$ python3 -q
>>> import numpy as np
>>> np.set_printoptions(precision=1, suppress=True, linewidth=160, floatmode="fixed")
>>> W0 = np.load("sample9.npy")
>>> W0
array([[-5.2,  3.9, -7.6],
       [ 8.8, -0.5,  4.7],
       [ 5.1, -3.9,  7.6],
       [ 9.4,  0.6,  3.3],
       [-2.6,  5.2, -8.2],
       [ 1.9, -5.4,  8.2],
       [-7.3,  2.3, -6.4],
       [ 8.6, -0.8,  5.0],
       [ 2.7,  6.3, -7.3],
       [-6.1,  3.3, -7.2],
       [-7.8, -5.2,  3.5],
       [-5.7,  3.6, -7.4],
       [ 9.7,  2.3,  1.2],
       [-3.8,  4.6, -8.0],
       [ 5.8, -3.5,  7.3],
       [ 3.5, -4.8,  8.1],
       [-5.6, -6.0,  5.7],
       [ 3.9, -4.6,  8.0]])
>>> D = np.linalg.norm(W0[:, None] - W0[None], axis=-1)
>>> np.linalg.norm(W0 - W0.mean(axis=0), axis=1)
array([11.0,  9.0,  9.1,  9.0, 10.8,  9.3, 11.0,  9.0, 10.3, 11.0, 10.4, 11.0,  9.2, 10.9,  9.0,  9.2, 10.1,  9.2])
>>> np.flatnonzero(D[4] < D.mean() / 2)
array([ 0,  4,  6,  8,  9, 11, 13])
>>> D.shape
(18, 18)
>>> np.linalg.norm(W0, axis=1)
array([10.0, 10.0, 10.0, 10.0, 10.0, 10.0, 10.0, 10.0, 10.0, 10.0, 10.0, 10.0, 10.0, 10.0, 10.0, 10.0, 10.0, 10.0])
>>> D[4]
array([ 2.9, 18.1, 19.8, 17.2,  0.0, 20.0,  5.8, 18.3,  5.5,  4.0, 16.4,  3.6, 15.7,  1.3, 19.7, 20.0, 18.0, 20.0])
>>> np.unravel_index(D.round(6).argmax(), D.shape)
(np.int64(13), np.int64(17))
>>> D[:5, :5]
array([[ 0.0, 19.2, 20.0, 18.5,  2.9],
       [19.2,  0.0,  5.8,  1.9, 18.1],
       [20.0,  5.8,  0.0,  7.6, 19.8],
       [18.5,  1.9,  7.6,  0.0, 17.2],
       [ 2.9, 18.1, 19.8, 17.2,  0.0]])
>>> (D + 1e9 * np.eye(18)).round(6).argmin(axis=1)
array([11,  7, 14,  1, 13, 15,  9,  1,  4, 11, 16,  9,  3,  4,  2, 17, 10, 15])
>>> np.linalg.matrix_rank(D ** 2)
np.int64(3)
>>> cov = np.cov(W0, rowvar=False)
>>> cov
array([[ 40.3,  -5.0,  24.7],
       [ -5.0,  17.8, -26.3],
       [ 24.7, -26.3,  46.7]])
>>> np.argsort(-W0.std(axis=0).round(6), kind="stable")
array([2, 0, 1])
>>> np.median(W0, axis=0)
array([2.3, 0.1, 3.4])
>>> cov.shape
(3, 3)
>>> np.corrcoef(W0.T)
array([[ 1.0, -0.2,  0.6],
       [-0.2,  1.0, -0.9],
       [ 0.6, -0.9,  1.0]])
>>> np.polyfit(W0[:, 0], W0[:, 2], 1)
array([0.6, 0.1])
>>> np.round(np.linalg.eigvalsh(cov)[::-1], 1) + 0
array([77.8, 27.0,  0.0])
>>> round(float(np.corrcoef(W0[:, 0], W0[:, 2])[0, 1]), 1)
0.6
>>> arr, _ = np.linalg.qr(np.array([[1.1, -1.7, 1.8, 1.5, -0.8],
...     [-1.3, 0.5, 0.7, 0.3, 0.6],
...     [-1.1, 1.4, -1.0, -0.2, 0.9],
...     [-0.3, 0.6, -0.6, 1.1, -0.7],
...     [-0.5, -0.9, -0.2, 0.8, -0.9]]))
>>> arr.round(1) + 0
array([[-0.5, -0.4, -0.4, -0.4,  0.4],
       [ 0.6, -0.3, -0.7,  0.0, -0.2],
       [ 0.5,  0.3,  0.0, -0.2,  0.8],
       [ 0.1,  0.2,  0.1, -0.9, -0.4],
       [ 0.2, -0.8,  0.6, -0.1,  0.1]])
>>> # columns are unit length and at right angles
>>> Uu, s, vt = np.linalg.svd(arr, full_matrices=False)
>>> np.allclose(Uu * s @ vt, arr)
True
>>> np.round(vt @ vt.T, 1) + 0
array([[1.0, 0.0, 0.0, 0.0, 0.0],
       [0.0, 1.0, 0.0, 0.0, 0.0],
       [0.0, 0.0, 1.0, 0.0, 0.0],
       [0.0, 0.0, 0.0, 1.0, 0.0],
       [0.0, 0.0, 0.0, 0.0, 1.0]])
>>> np.round(Uu.T @ arr @ vt.T, 1) + 0
array([[1.0, 0.0, 0.0, 0.0, 0.0],
       [0.0, 1.0, 0.0, 0.0, 0.0],
       [0.0, 0.0, 1.0, 0.0, 0.0],
       [0.0, 0.0, 0.0, 1.0, 0.0],
       [0.0, 0.0, 0.0, 0.0, 1.0]])
>>> (s > 1e-8).sum()
np.int64(5)
>>> data = np.array([[0, 0, 0],
...     [-1, 1, 2],
...     [0, 0, 0],
...     [0, 0, 0],
...     [2, -2, 0],
...     [0, 1, 1],
...     [0, 0, 0],
...     [0, 0, 0],
...     [0, 0, 0],
...     [0, 0, 0],
...     [0, 0, 0],
...     [-1, 0, 1],
...     [0, 0, 0],
...     [0, 1, 1],
...     [0, 0, 0],
...     [-1, 1, 2],
...     [0, 0, 0],
...     [0, 0, 0],
...     [2, -2, 0],
...     [0, 0, 0]])
>>> # rows 0 and 2 are equal
>>> x0 = np.array([3, 3, 1, -1, -1])
>>> y = arr @ x0
>>> beta, lr = np.zeros(5), 1 / np.linalg.norm(arr, 2) ** 2
>>> for i in range(250):
...     beta -= lr * arr.T @ (arr @ beta - y)
...     if i % 50 == 0: print(i, round(np.linalg.norm(arr @ beta - y), 1))
... 
0 0.0
50 0.0
100 0.0
150 0.0
200 0.0
>>> np.round(np.linalg.cond(arr), 1)
np.float64(1.0)
>>> beta
array([ 3.0,  3.0,  1.0, -1.0, -1.0])
>>> hat = data @ np.linalg.solve(data.T @ data, data.T)
>>> np.round(hat @ data[:, 0], 1) + 0
array([ 0.0, -1.0,  0.0,  0.0,  2.0,  0.0,  0.0,  0.0,  0.0,  0.0,  0.0, -1.0,  0.0,  0.0,  0.0, -1.0,  0.0,  0.0,  2.0,  0.0])
>>> B = np.c_[data[:, :1] @ np.array([[-6]]), np.array([1, 0, 2, 1, 2, 3, 0, 1, 0, 0, 1, 3, 3, 2, 2, 0, 2, 1, 1, 0])]
>>> B
array([[  0,   1],
       [  6,   0],
       [  0,   2],
       [  0,   1],
       [-12,   2],
       [  0,   3],
       [  0,   0],
       [  0,   1],
       [  0,   0],
       [  0,   0],
       [  0,   1],
       [  6,   3],
       [  0,   3],
       [  0,   2],
       [  0,   2],
       [  6,   0],
       [  0,   2],
       [  0,   1],
       [-12,   1],
       [  0,   0]])
>>> np.linalg.matrix_rank(B)
np.int64(2)
>>> M = np.load("w.npy")
>>> M
array([[ 0, -1,  0,  0],
       [ 3,  0,  0,  0],
       [ 0,  0,  0,  0],
       [-1,  2,  3, -1]])
>>> # rows and columns are dependent
>>> np.linalg.matrix_rank(M, rtol=0.1)
np.int64(3)
>>> round(np.linalg.norm(M, 2) / np.linalg.norm(M), 1)
np.float64(0.8)
>>> np.linalg.cond(M) > 100
np.True_
>>> [round(float(x), 1) for x in np.linalg.svd(M, compute_uv=False)[:3]]
[4.1, 2.8, 0.8]
>>> w1 = np.array([[0, 2, -2, 0, -1],
...     [-2, 2, -2, -2, 0],
...     [-1, -2, 0, -2, -2],
...     [-2, 2, 2, 1, -2]])
>>> beta = np.array([-2, 0, 0, -2, 2])
>>> act = np.maximum(M @ w1 + beta, 0)
>>> (act > 0).astype(int)
array([[0, 0, 1, 0, 1],
       [0, 1, 0, 0, 0],
       [0, 0, 0, 0, 1],
       [0, 0, 0, 0, 0]])
>>> (act > 0).mean(axis=0)
array([0.0, 0.2, 0.2, 0.0, 0.5])
>>> np.linalg.matrix_rank(act)
np.int64(3)
>>> act
array([[0, 0, 2, 0, 2],
       [0, 6, 0, 0, 0],
       [0, 0, 0, 0, 2],
       [0, 0, 0, 0, 0]])
>>> Z = np.array([[3, 2, 3], [1, 1, 2], [1, 1, 0], [3, 3, 0], [0, 1, 1]])
>>> w1 @ Z
array([[  0,  -1,   3],
       [-12, -10,  -2],
       [-11, -12,  -9],
       [  1,   1,  -4]])
>>> feats = np.load("mat.npy")
>>> feats
array([[1, 5, 2, 1],
       [5, 1, 5, 2],
       [2, 5, 1, 5],
       [1, 2, 5, 1]])
>>> [round(float(np.linalg.det(feats[:i, :i])), 2) + 0 for i in range(1, 5)]
[1.0, -24.0, 47.0, 333.0]
>>> w1 = np.array([[0, 3, -2, 3, -2],
...     [3, -1, 0, 1, -1],
...     [3, 3, 2, 0, 3],
...     [0, 1, -2, -1, -1]])
>>> beta = np.array([3, 1, 0, 3, 1])
>>> act = np.maximum(feats @ w1 + beta, 0)
>>> act
array([[24,  6,  0, 10,  0],
       [21, 32,  0, 17,  3],
       [21, 10,  0,  9,  0],
       [24, 18,  6,  7, 11]])
>>> np.linalg.matrix_rank(act)
np.int64(4)
>>> (act > 0).astype(int)
array([[1, 1, 0, 1, 0],
       [1, 1, 0, 1, 1],
       [1, 1, 0, 1, 0],
       [1, 1, 1, 1, 1]])
>>> Z = np.array([[-2, -1], [0, -2], [0, 0], [-2, 1], [-1, -1]])
>>> act @ Z
array([[-68, -26],
       [-79, -71],
       [-60, -32],
       [-73, -64]])
>>> (act @ Z).round(6).argmax(axis=1)
array([1, 1, 1, 1])
>>> Uu, s, vt = np.linalg.svd(feats, full_matrices=False)
>>> np.cumsum(s ** 2) / np.sum(s ** 2)
array([0.7, 0.9, 1.0, 1.0])
>>> np.round(Uu.T @ Uu, 1) + 0
array([[1.0, 0.0, 0.0, 0.0],
       [0.0, 1.0, 0.0, 0.0],
       [0.0, 0.0, 1.0, 0.0],
       [0.0, 0.0, 0.0, 1.0]])
>>> s / s[0]
array([1.0, 0.5, 0.3, 0.1])
>>> np.round(vt @ vt.T, 1) + 0
array([[1.0, 0.0, 0.0, 0.0],
       [0.0, 1.0, 0.0, 0.0],
       [0.0, 0.0, 1.0, 0.0],
       [0.0, 0.0, 0.0, 1.0]])
>>> ev, vecs = np.linalg.eigh(feats)
>>> x0 = np.array([2, -1, 1, -2])
>>> x0 @ feats @ x0
np.int64(-32)
>>> vecs * np.abs(ev) @ vecs.T
array([[4.3, 1.1, 2.8, 1.8],
       [1.1, 6.5, 1.8, 2.8],
       [2.8, 1.8, 6.5, 1.1],
       [1.8, 2.8, 1.1, 4.3]])
>>> x0 @ feats @ x0 / (x0 @ x0), np.round(ev[0], 1), round(ev[-1], 1)
(np.float64(-3.2), np.float64(-5.6), np.float64(11.3))
>>> (np.sign(vecs[:, -1].round(6)) == np.sign(vecs[0, -1].round(6))).astype(int)
array([1, 1, 1, 1])
>>> J = np.load("x.npy")
>>> J
array([[0, 0, 0, 0],
       [0, 6, 9, 9],
       [0, 2, 3, 3],
       [0, 0, 0, 0]])
>>> # column 3 repeats column 2
>>> ang = np.radians(180)
>>> R = np.eye(4)
>>> R[0, 0] = R[3, 3] = np.cos(ang)
>>> R[0, 3], R[3, 0] = -np.sin(ang), np.sin(ang)
>>> R.round(1) + 0
array([[-1.0,  0.0,  0.0,  0.0],
       [ 0.0,  1.0,  0.0,  0.0],
       [ 0.0,  0.0,  1.0,  0.0],
       [ 0.0,  0.0,  0.0, -1.0]])
>>> B = J @ R.T
>>> np.allclose(np.linalg.norm(J, axis=1), np.linalg.norm(B, axis=1))
True
>>> B.round(1) + 0
array([[ 0.0,  0.0,  0.0,  0.0],
       [ 0.0,  6.0,  9.0, -9.0],
       [ 0.0,  2.0,  3.0, -3.0],
       [ 0.0,  0.0,  0.0,  0.0]])
>>> round(float(np.linalg.det(R)), 1), np.trace(R)
(1.0, np.float64(0.0))
>>> np.allclose(J @ J.T, B @ B.T)
True
>>> np.round(np.abs(B - J).max(axis=0), 1) + 0
array([ 0.0,  0.0,  0.0, 18.0])
>>> rk = np.linalg.matrix_rank(J)
>>> rk
np.int64(1)
>>> null = np.linalg.svd(J)[2][rk:].T
>>> [int(np.linalg.matrix_rank(J[:i])) for i in range(1, len(J) + 1)]
[0, 1, 1, 1]
>>> null.shape
(4, 3)
>>> [int(np.linalg.matrix_rank(J[:, :j + 1])) for j in range(4)]
[0, 1, 1, 1]
>>> np.linalg.matrix_rank(J.T @ J), np.linalg.matrix_rank(J @ J.T)
(np.int64(1), np.int64(1))
>>> np.round(J @ null, 1) + 0
array([[0.0, 0.0, 0.0],
       [0.0, 0.0, 0.0],
       [0.0, 0.0, 0.0],
       [0.0, 0.0, 0.0]])
>>> np.allclose(J @ null, 0)
True
>>> np.unique(J.round(6), axis=0).shape
(3, 4)
>>> np.abs(np.diag(np.linalg.qr(J)[1])) > 1e-9
array([False,  True, False, False])
>>> J @ np.linalg.pinv(J) @ J
array([[0.0, 0.0, 0.0, 0.0],
       [0.0, 6.0, 9.0, 9.0],
       [0.0, 2.0, 3.0, 3.0],
       [0.0, 0.0, 0.0, 0.0]])
>>> np.round(np.trace(np.linalg.pinv(J) @ J), 1)
np.float64(1.0)
>>> A = np.load("out3.npy")
>>> A
array([[ 4, -1,  5, 20,  4],
       [ 2, -3,  0, 10,  0]])
>>> B = A / np.linalg.norm(A, axis=1, keepdims=True)
>>> cov = B @ B.T
>>> (cov - 2 * np.eye(2)).round(6).argmax(axis=1)
array([1, 0])
>>> cov[1]
array([0.9, 1.0])
>>> X = np.load("run7.npy")
>>> X
array([[ 1, -2,  4],
       [ 1, -1,  1],
       [ 1,  0,  0]])
>>> hat = np.triu(np.array([[1, 1, 4], [-5, 5, -5], [5, 3, 1]]), 1) + np.eye(3)
>>> B = hat @ X @ np.linalg.inv(hat)
>>> np.round(np.linalg.det(B), 1)
np.float64(2.0)
